$ python -q
>>> import numpy as np
>>> from numpy import linalg as LA
>>> np.set_printoptions(precision=2, suppress=True, linewidth=140, legacy="1.25")
>>> E = np.load("run8.npy")
>>> E
array([[ 28., -45.,  30.,  10.],
       [-45.,  84., -54., -18.],
       [ 30., -54.,  39.,  12.],
       [ 10., -18.,  12.,   7.]])
>>> ev, evecs = LA.eig(E)
>>> np.round(np.prod(ev), 2)
4023.0
>>> Lm = LA.cholesky(E)
>>> Lm @ Lm.T
array([[ 28., -45.,  30.,  10.],
       [-45.,  84., -54., -18.],
       [ 30., -54.,  39.,  12.],
       [ 10., -18.,  12.,   7.]])
>>> np.diag(Lm) ** 2
array([28.  , 11.68,  3.99,  3.08])
>>> LA.eigvals(E)
array([  3., 149.,   3.,   3.])
>>> np.poly(E)
array([    1.,  -158.,  1368., -4050.,  4023.])
>>> round(LA.det(E.T), 2)
4023.0
>>> F = np.diag(np.array([0, 0, 2]))
>>> F
array([[0, 0, 0],
       [0, 0, 0],
       [0, 0, 2]])
>>> rng = np.random.default_rng(258)
>>> other = E + rng.integers(-2, 3, (4, 1)) @ rng.integers(-2, 3, (1, 4))
>>> other
array([[ 28., -45.,  30.,  10.],
       [-47.,  83., -53., -16.],
       [ 34., -52.,  37.,   8.],
       [ 14., -16.,  10.,   3.]])
>>> np.round(LA.svd(other - E, compute_uv=False), 2) + 0
array([9.49, 0.  , 0.  , 0.  ])
>>> np.abs(other - E).sum(axis=1)
array([ 0.,  6., 12., 12.])
>>> mat = np.load("mat.npy")
>>> mat
array([[ 0.04,  0.11, -0.11,  0.11],
       [ 0.11,  0.32, -0.32,  0.32],
       [-0.11, -0.32,  0.32, -0.32],
       [ 0.11,  0.32, -0.32,  0.32]])
>>> round(LA.norm(mat, 2) / LA.norm(mat), 2)
1.0
>>> np.argsort(-LA.norm(mat, axis=0).round(6), kind="stable")[:3]
array([1, 2, 3])
>>> A = np.load("data.npy")
>>> A
array([[ 8,  7,  5,  4],
       [ 7, 10,  4,  7],
       [ 5,  4,  6,  5],
       [ 4,  7,  5,  6]])
>>> lab = rng.permutation(4)
>>> other = A[:, lab] * rng.choice([-1, 1], 4)
>>> other
array([[  8,  -7,   5,   4],
       [  7, -10,   4,   7],
       [  5,  -4,   6,   5],
       [  4,  -7,   5,   6]])
>>> U, _, Vh = LA.svd(A.T @ other)
>>> np.round(U @ Vh, 2) + 0
array([[ 1.,  0.,  0.,  0.],
       [ 0., -1.,  0.,  0.],
       [ 0.,  0.,  1.,  0.],
       [ 0.,  0.,  0.,  1.]])
>>> m1 = np.loadtxt("a.csv", delimiter=",")
>>> m1
array([[22.,  4.],
       [ 1.,  7.]])
>>> np.sort(np.abs(LA.eigvals(m1)))
array([ 6.74, 22.26])
>>> (m1 - m1.T) / 2
array([[ 0. ,  1.5],
       [-1.5,  0. ]])
>>> LA.matrix_power(m1, 4)
array([[241508.,  62756.],
       [ 15689.,   6173.]])
>>> np.trace(m1)
29.0
>>> round(LA.det(m1), 2)
150.0
>>> assert m1 == m1.T
Traceback (most recent call last):
  File "<python-input-38>", line 1, in <module>
    assert m1 == m1.T
           ^^^^^^^^^^
ValueError: The truth value of an array with more than one element is ambiguous. Use a.any() or a.all()
>>> m1.reshape(-1, 2)
array([[22.,  4.],
       [ 1.,  7.]])
>>> blk = m1.reshape(2, 2, -1)
>>> np.swapaxes(blk, 1, 2)[0]
array([[22.,  4.]])
>>> blk.shape
(2, 2, 1)
>>> ev, evecs = LA.eig(m1)
>>> round(np.prod(ev), 2)
150.0
>>> np.round(m1 @ evecs[:, 0] - ev[0] * evecs[:, 0], 2) + 0
array([0., 0.])
>>> np.sort(LA.eigvals(m1 @ m1))
array([ 45.4, 495.6])
>>> np.sort(LA.eigvals(LA.inv(m1)))
array([0.04, 0.15])
>>> np.sort(LA.eigvals(m1.T))
array([ 6.74, 22.26])
>>> vec = np.array([0, 2])
>>> rhs = m1 @ vec
>>> c, lr = np.zeros(2), 1 / LA.norm(m1, 2) ** 2
>>> for i in range(300):
...     c -= lr * m1.T @ (m1 @ c - rhs)
...     if i % 50 == 0: print(i, round(LA.norm(m1 @ c - rhs), 2))
... 
0 11.89
50 0.12
100 0.0
150 0.0
200 0.0
250 0.0
>>> np.round(LA.cond(m1), 2)
3.37
>>> other = np.array([[-2]])
>>> basis = np.array([[1, -4], [5, 5]])
>>> K = np.block([[other, np.array([[-2, 0]])], [np.zeros((2, 1)), basis]])
>>> K
array([[-2., -2.,  0.],
       [ 0.,  1., -4.],
       [ 0.,  5.,  5.]])
>>> LA.matrix_power(K, 2)
array([[  4.,   2.,   8.],
       [  0., -19., -24.],
       [  0.,  30.,   5.]])
>>> assert K == K.T
Traceback (most recent call last):
  File "<python-input-59>", line 1, in <module>
    assert K == K.T
           ^^^^^^^^
ValueError: The truth value of an array with more than one element is ambiguous. Use a.any() or a.all()
>>> (K + K.T) / 2
array([[-2. , -1. ,  0. ],
       [-1. ,  1. ,  0.5],
       [ 0. ,  0.5,  5. ]])
>>> np.round(LA.det(K), 2)
-50.0
>>> round(float(np.abs(LA.eigvals(K)).max()), 2)
5.0
>>> K.inv()
Traceback (most recent call last):
  File "<python-input-63>", line 1, in <module>
    K.inv()
    ^^^^^
AttributeError: 'numpy.ndarray' object has no attribute 'inv'
>>> lab = rng.permutation(3)
>>> lab
array([1, 0, 2])
>>> other = K[lab][:, lab]
>>> np.trace(other)
4.0
>>> np.round(LA.det(other), 2), np.round(LA.det(K[lab]), 2)
(-50.0, 50.0)
>>> other = LA.invert(K)
Traceback (most recent call last):
  File "<python-input-69>", line 1, in <module>
    other = LA.invert(K)
            ^^^^^^^^^
AttributeError: module 'numpy.linalg' has no attribute 'invert'
>>> other = LA.inv(K)
>>> round(LA.det(K) * LA.det(other), 2)
1.0
>>> round(LA.cond(K), 2)
4.4
>>> other
array([[-0.5 , -0.2 , -0.16],
       [ 0.  ,  0.2 ,  0.16],
       [-0.  , -0.2 ,  0.04]])
>>> np.round(K @ other, 2) + 0
array([[1., 0., 0.],
       [0., 1., 0.],
       [0., 0., 1.]])
>>> LA.inv(other)
array([[-2., -2., -0.],
       [ 0.,  1., -4.],
       [ 0.,  5.,  5.]])
>>> (np.abs(other) > 1e-9).astype(int)
array([[1, 1, 1],
       [0, 1, 1],
       [0, 1, 1]])
>>> O, r_ = LA.qr(other)
>>> O.shape, r_.shape
((3, 3), (3, 3))
>>> abs(r_[0, 0]), round(LA.norm(other[:, 0]), 2)
(0.5, 0.5)
>>> np.allclose(r_.T @ r_, other.T @ other)
True
>>> lab = rng.permutation(4)
>>> lab
array([3, 1, 0, 2])
>>> other = mat[lab][:, lab]
>>> other
array([[ 0.32,  0.32,  0.11, -0.32],
       [ 0.32,  0.32,  0.11, -0.32],
       [ 0.11,  0.11,  0.04, -0.11],
       [-0.32, -0.32, -0.11,  0.32]])
>>> np.round(np.sort(np.abs(LA.eigvals(other))), 2) + 0
array([0., 0., 0., 1.])
>>> np.allclose(other, mat)
False
>>> X = np.load("arr.npy")
>>> X
array([[-2.,  1.,  0.],
       [ 0., -2.,  1.],
       [ 0.,  0., -2.]])
>>> O = X.astype(float).copy()
>>> for j in range(3):
...     O[:, j] -= O[:, :j] @ (O[:, :j].T @ O[:, j])
...     O[:, j] /= LA.norm(O[:, j])
... 
>>> O
array([[-1.,  0.,  0.],
       [ 0., -1.,  0.],
       [ 0.,  0., -1.]])
>>> O, evecs = LA.qr(X[:, :2])[0], LA.qr(X[:, 2:])[0]
>>> sv = LA.svd(O.T @ evecs, compute_uv=False)
>>> round(float(LA.norm(O @ O.T - evecs @ evecs.T, 2)), 2)
1.0
>>> np.degrees(np.arccos(sv.clip(0, 1)))
array([63.43])
>>> (sv > 0.9).sum()
0
>>> np.prod(np.diag(X)), np.round(LA.det(X), 2)
(-8.0, -8.0)
>>> np.sort(LA.eigvals(X))
array([-2., -2., -2.])
>>> LA.matrix_rank(X - X[0, 0] * np.eye(3))
2
>>> [int(LA.matrix_rank(LA.matrix_power(X, p))) for p in range(1, 4)]
[3, 3, 3]
>>> J = np.loadtxt("layer2.csv", delimiter=",")
>>> J
array([[0., 8., 1.],
       [8., 0., 0.],
       [1., 0., 0.]])
>>> [round(float(x), 2) for x in LA.svd(J, compute_uv=False)[:3]]
[8.06, 8.06, 0.0]
>>> np.argsort(-LA.norm(J, axis=0).round(6), kind="stable")[:3]
array([0, 1, 2])
